% ipython --no-banner

In [1]: import numpy as np

In [2]: np.set_printoptions(suppress=True, linewidth=120)

In [3]: def tidy(a):
   ...:     return np.round(a, 2) + 0
   ...: 

In [4]: mat = np.load("x.npy")

In [5]: mat
Out[5]: 
array([[1.  , 0.7 , 0.49, 0.34, 0.24],
       [0.7 , 1.  , 0.7 , 0.49, 0.34],
       [0.49, 0.7 , 1.  , 0.7 , 0.49],
       [0.34, 0.49, 0.7 , 1.  , 0.7 ],
       [0.24, 0.34, 0.49, 0.7 , 1.  ]])

In [6]: Q = mat.astype(float).copy()

In [7]: for j in range(5):
   ...:     Q[:, j] -= Q[:, :j] @ (Q[:, :j].T @ Q[:, j])
   ...:     Q[:, j] /= np.linalg.norm(Q[:, j])
   ...: 

In [8]: tidy(Q.T @ Q)
Out[8]: 
array([[1., 0., 0., 0., 0.],
       [0., 1., 0., 0., 0.],
       [0., 0., 1., 0., 0.],
       [0., 0., 0., 1., 0.],
       [0., 0., 0., 0., 1.]])

In [9]: x0 = np.ones(5)

In [10]: for _ in range(6):
    ...:     x0 = mat @ x0
    ...:     x0 /= np.linalg.norm(x0)
    ...:     print(round(x0 @ mat @ x0, 2))
    ...: 
3.1
3.1
3.1
3.1
3.1
3.1

In [11]: tidy(x0)
Out[11]: array([0.39, 0.47, 0.5 , 0.47, 0.39])

In [12]: tidy(np.linalg.svd(mat, compute_uv=False))
Out[12]: array([3.1 , 1.02, 0.43, 0.25, 0.19])

In [13]: mat.shape
Out[13]: (5, 5)

In [14]: tidy(mat.mean(axis=0))
Out[14]: array([0.55, 0.65, 0.68, 0.65, 0.55])

In [15]: tidy(np.linalg.norm(mat))
Out[15]: np.float64(3.31)

In [16]: np.linalg.rank(mat)
Traceback (most recent call last):
  Cell In[16], line 1
    np.linalg.rank(mat)
AttributeError: module 'numpy.linalg' has no attribute 'rank'


In [17]: tidy(mat.sum(axis=1))
Out[17]: array([2.77, 3.23, 3.38, 3.23, 2.77])

In [18]: np.abs(mat).max()
Out[18]: np.float64(1.0)

In [19]: mat[5]
Traceback (most recent call last):
  Cell In[19], line 1
    mat[5]
IndexError: index 5 is out of bounds for axis 0 with size 5


In [20]: tidy(np.diff(mat, axis=0))
Out[20]: 
array([[-0.3 ,  0.3 ,  0.21,  0.15,  0.1 ],
       [-0.21, -0.3 ,  0.3 ,  0.21,  0.15],
       [-0.15, -0.21, -0.3 ,  0.3 ,  0.21],
       [-0.1 , -0.15, -0.21, -0.3 ,  0.3 ]])

In [21]: x0 = np.array([-2, -1, 0, -1, -1])

In [22]: rhs = mat @ x0

In [23]: tidy(rhs)
Out[23]: array([-3.28, -3.23, -2.87, -2.87, -2.52])

In [24]: tidy(np.linalg.solve(mat, rhs))
Out[24]: array([-2., -1.,  0., -1., -1.])

In [25]: tidy(np.linalg.solve(mat.T, mat[0]))
Out[25]: array([1., 0., 0., 0., 0.])

In [26]: tidy(np.linalg.solve(mat, rhs + mat[:, 1]))
Out[26]: array([-2.,  0.,  0., -1., -1.])

In [27]: vals, vecs = np.linalg.eigh(mat)

In [28]: x0 = np.array([2, 0, 0, 2, 0])

In [29]: x0 @ mat @ x0
Out[29]: np.float64(10.72)

In [30]: tidy(np.linalg.eigvalsh(mat[1:, 1:]))
Out[30]: array([0.2 , 0.32, 0.76, 2.72])

In [31]: (np.sign(vecs[:, -1].round(6)) == np.sign(vecs[0, -1].round(6))).astype(int)
Out[31]: array([1, 1, 1, 1, 1])

In [32]: arr = np.load("layer10.npy")

In [33]: arr
Out[33]: 
array([[ -2,  -2,  -2,  -2,  -2,  -2,  -2,  -2],
       [ -2,  -4,  -4,  -4,  -4,  -4,  -4,  -4],
       [ -2,  -4,  -6,  -6,  -6,  -6,  -6,  -6],
       [ -2,  -4,  -6,  -8,  -8,  -8,  -8,  -8],
       [ -2,  -4,  -6,  -8, -10, -10, -10, -10],
       [ -2,  -4,  -6,  -8, -10, -12, -12, -12],
       [ -2,  -4,  -6,  -8, -10, -12, -14, -14],
       [ -2,  -4,  -6,  -8, -10, -12, -14, -16]])

In [34]: f, v = arr[5], arr[3]

In [35]: f @ f
Out[35]: np.int64(652)

In [36]: pr = (f @ v) / (f @ f) * f

In [37]: tidy(v - pr)
Out[37]: array([-0.5 , -1.01, -1.51, -2.01, -0.52,  0.98,  0.98,  0.98])

In [38]: tidy(pr)
Out[38]: array([-1.5 , -2.99, -4.49, -5.99, -7.48, -8.98, -8.98, -8.98])

In [39]: vals, vecs = np.linalg.eigh(arr)

In [40]: x0 = np.array([-1, 2, 1, -1, -1, 1, -2, -1])

In [41]: tidy(vecs * np.abs(vals) @ vecs.T)
Out[41]: 
array([[ 2.,  2.,  2.,  2.,  2.,  2.,  2.,  2.],
       [ 2.,  4.,  4.,  4.,  4.,  4.,  4.,  4.],
       [ 2.,  4.,  6.,  6.,  6.,  6.,  6.,  6.],
       [ 2.,  4.,  6.,  8.,  8.,  8.,  8.,  8.],
       [ 2.,  4.,  6.,  8., 10., 10., 10., 10.],
       [ 2.,  4.,  6.,  8., 10., 12., 12., 12.],
       [ 2.,  4.,  6.,  8., 10., 12., 14., 14.],
       [ 2.,  4.,  6.,  8., 10., 12., 14., 16.]])

In [42]: rng = np.random.default_rng(25)

In [43]: labels = rng.permutation(8)

In [44]: B = arr[:, labels] * rng.choice([-1, 1], 8)

In [45]: B
Out[45]: 
array([[  2,   2,   2,  -2,   2,   2,  -2,  -2],
       [  4,   4,   4,  -4,   4,   4,  -2,  -4],
       [  6,   6,   4,  -6,   6,   6,  -2,  -6],
       [  8,   6,   4,  -8,   8,   8,  -2,  -8],
       [ 10,   6,   4,  -8,  10,  10,  -2, -10],
       [ 12,   6,   4,  -8,  12,  12,  -2, -10],
       [ 14,   6,   4,  -8,  12,  14,  -2, -10],
       [ 14,   6,   4,  -8,  12,  16,  -2, -10]])

In [46]: Uu, _, Vt = np.linalg.svd(arr.T @ B)

In [47]: tidy(np.linalg.lstsq(arr, B)[0])
Out[47]: 
array([[ 0.,  0.,  0.,  0.,  0.,  0.,  1.,  0.],
       [ 0.,  0., -1.,  0.,  0.,  0.,  0.,  0.],
       [ 0., -1.,  0.,  0.,  0.,  0.,  0.,  0.],
       [ 0.,  0.,  0.,  1.,  0.,  0.,  0.,  0.],
       [ 0.,  0.,  0.,  0.,  0.,  0.,  0.,  1.],
       [ 0.,  0.,  0.,  0., -1.,  0.,  0.,  0.],
       [-1.,  0.,  0.,  0.,  0.,  0.,  0.,  0.],
       [ 0.,  0.,  0.,  0.,  0., -1.,  0.,  0.]])

In [48]: try:
    ...:     np.linalg.cholesky(arr)
    ...: except np.linalg.LinAlgError as e:
    ...:     print(repr(e))
    ...: 
LinAlgError('Matrix is not positive definite')

In [49]: [round(float(np.linalg.det(arr[:i, :i])), 2) + 0 for i in range(1, 9)]
Out[49]: [-2.0, 4.0, -8.0, 16.0, -32.0, 64.0, -128.0, 256.0]
